>>> import numpy as np
>>> import numpy.linalg as la
>>> np.set_printoptions(suppress=True, linewidth=200)
>>> W2 = np.array([[5, 3, 3, 5, 4, 2]])
>>> rng = np.random.default_rng(791)
>>> W0 = rng.normal(size=(29, 1)) @ W2 + np.array([-1, -1, -3, -5, 0, 2])
>>> W0.round(3)
array([[ -2.352,  -1.811,  -3.811,  -6.352,  -1.081,   1.459],
       [  1.135,   0.281,  -1.719,  -2.865,   1.708,   2.854],
       [ -1.195,  -1.117,  -3.117,  -5.195,  -0.156,   1.922],
       [  0.476,  -0.114,  -2.114,  -3.524,   1.181,   2.59 ],
       [  2.922,   1.353,  -0.647,  -1.078,   3.138,   3.569],
       [ -5.441,  -3.664,  -5.664,  -9.441,  -3.553,   0.224],
       [ -5.935,  -3.961,  -5.961,  -9.935,  -3.948,   0.026],
       [ -2.282,  -1.769,  -3.769,  -6.282,  -1.026,   1.487],
       [-12.087,  -7.652,  -9.652, -16.087,  -8.87 ,  -2.435],
       [  5.521,   2.912,   0.912,   1.521,   5.216,   4.608],
       [ -3.286,  -2.372,  -4.372,  -7.286,  -1.829,   1.085],
       [  2.834,   1.301,  -0.699,  -1.166,   3.067,   3.534],
       [ -3.447,  -2.468,  -4.468,  -7.447,  -1.958,   1.021],
       [  3.087,   1.452,  -0.548,  -0.913,   3.27 ,   3.635],
       [ -2.695,  -2.017,  -4.017,  -6.695,  -1.356,   1.322],
       [  2.093,   0.856,  -1.144,  -1.907,   2.474,   3.237],
       [  7.443,   4.066,   2.066,   3.443,   6.754,   5.377],
       [  4.091,   2.054,   0.054,   0.091,   4.073,   4.036],
       [ -6.725,  -4.435,  -6.435, -10.725,  -4.58 ,  -0.29 ],
       [ -3.273,  -2.364,  -4.364,  -7.273,  -1.819,   1.091],
       [  4.151,   2.091,   0.091,   0.151,   4.121,   4.06 ],
       [  5.635,   2.981,   0.981,   1.635,   5.308,   4.654],
       [ -2.586,  -1.952,  -3.952,  -6.586,  -1.269,   1.366],
       [ -4.617,  -3.17 ,  -5.17 ,  -8.617,  -2.894,   0.553],
       [ -4.862,  -3.317,  -5.317,  -8.862,  -3.09 ,   0.455],
       [  1.613,   0.568,  -1.432,  -2.387,   2.09 ,   3.045],
       [  9.569,   5.342,   3.342,   5.569,   8.455,   6.228],
       [  0.619,  -0.028,  -2.028,  -3.381,   1.295,   2.648],
       [ -4.15 ,  -2.89 ,  -4.89 ,  -8.15 ,  -2.52 ,   0.74 ]])
>>> Uu, s, Vh = la.svd(W0)
>>> V = Vh[:(s > 1e-8).sum()]
>>> vec = W0[19] + 3 * W0[4] + rng.integers(2) * np.eye(6)[5]
>>> vec.round(3)
array([  5.493,   1.696,  -6.304, -10.507,   7.594,  12.797])
>>> la.matrix_rank(np.vstack([W0, vec]))
np.int64(3)
>>> np.allclose(V.T @ V @ vec, vec)
False
>>> round(la.norm(vec - V.T @ V @ vec), 3)
np.float64(0.779)
>>> other = W0 + rng.integers(-2, 3, (29, 2)) @ rng.integers(-2, 3, (2, 6))
>>> other.round(3)
array([[ -0.352,  -1.811,  -1.811,  -6.352,  -3.081,   3.459],
       [  5.135,   2.281,   0.281,  -3.865,  -3.292,   5.854],
       [ -3.195,   0.883,  -7.117,  -6.195,   0.844,  -1.078],
       [ -3.524,  -0.114,  -6.114,  -3.524,   5.181,  -1.41 ],
       [  0.922,   3.353,  -4.647,  -2.078,   4.138,   0.569],
       [ -5.441,  -5.664,  -3.664,  -8.441,  -2.553,   1.224],
       [ -1.935,  -1.961,  -3.961, -10.935,  -8.948,   3.026],
       [  1.718,  -1.769,   0.231,  -6.282,  -5.026,   5.487],
       [-14.087, -11.652,  -7.652, -14.087,  -4.87 ,  -2.435],
       [  9.521,  -1.088,   8.912,   3.521,   3.216,  10.608],
       [ -5.286,  -2.372,  -6.372,  -7.286,   0.171,  -0.915],
       [  0.834,  -0.699,  -0.699,  -0.166,   6.067,   2.534],
       [ -5.447,  -6.468,  -2.468,  -5.447,   2.042,   1.021],
       [  1.087,   1.452,  -2.548,  -0.913,   5.27 ,   1.635],
       [  1.305,  -2.017,  -0.017,  -6.695,  -5.356,   5.322],
       [ -1.907,   2.856,  -7.144,  -2.907,   5.474,  -1.763],
       [  7.443,   8.066,  -1.934,   1.443,   4.754,   3.377],
       [  4.091,   2.054,   0.054,   0.091,   4.073,   4.036],
       [-10.725,  -4.435, -10.435, -10.725,  -0.58 ,  -4.29 ],
       [ -3.273,  -2.364,  -4.364,  -7.273,  -1.819,   1.091],
       [  2.151,   6.091,  -5.909,  -1.849,   4.121,   0.06 ],
       [  9.635,  -1.019,   8.981,   3.635,   3.308,  10.654],
       [ -0.586,  -5.952,   2.048,  -4.586,  -1.269,   5.366],
       [ -6.617,  -7.17 ,  -3.17 ,  -6.617,   1.106,   0.553],
       [ -8.862,  -3.317,  -9.317,  -8.862,   0.91 ,  -3.545],
       [  3.613,   4.568,  -3.432,  -4.387,  -1.91 ,   3.045],
       [  5.569,   3.342,   1.342,   6.569,  13.455,   3.228],
       [  4.619,  -0.028,   1.972,  -3.381,  -2.705,   6.648],
       [ -6.15 ,   1.11 , -10.89 , -10.15 ,  -2.52 ,  -3.26 ]])
>>> np.round(la.svd(other - W0, compute_uv=False), 3) + 0
array([33.25 , 20.554,  0.   ,  0.   ,  0.   ,  0.   ])
>>> np.abs(other - W0).sum(axis=1)
array([ 8., 17., 13., 16., 13.,  7., 17., 16., 14., 26.,  8.,  9., 14.,  8., 16., 21., 14.,  0., 16.,  0., 18., 26., 18., 14., 16., 14., 17., 16., 18.])
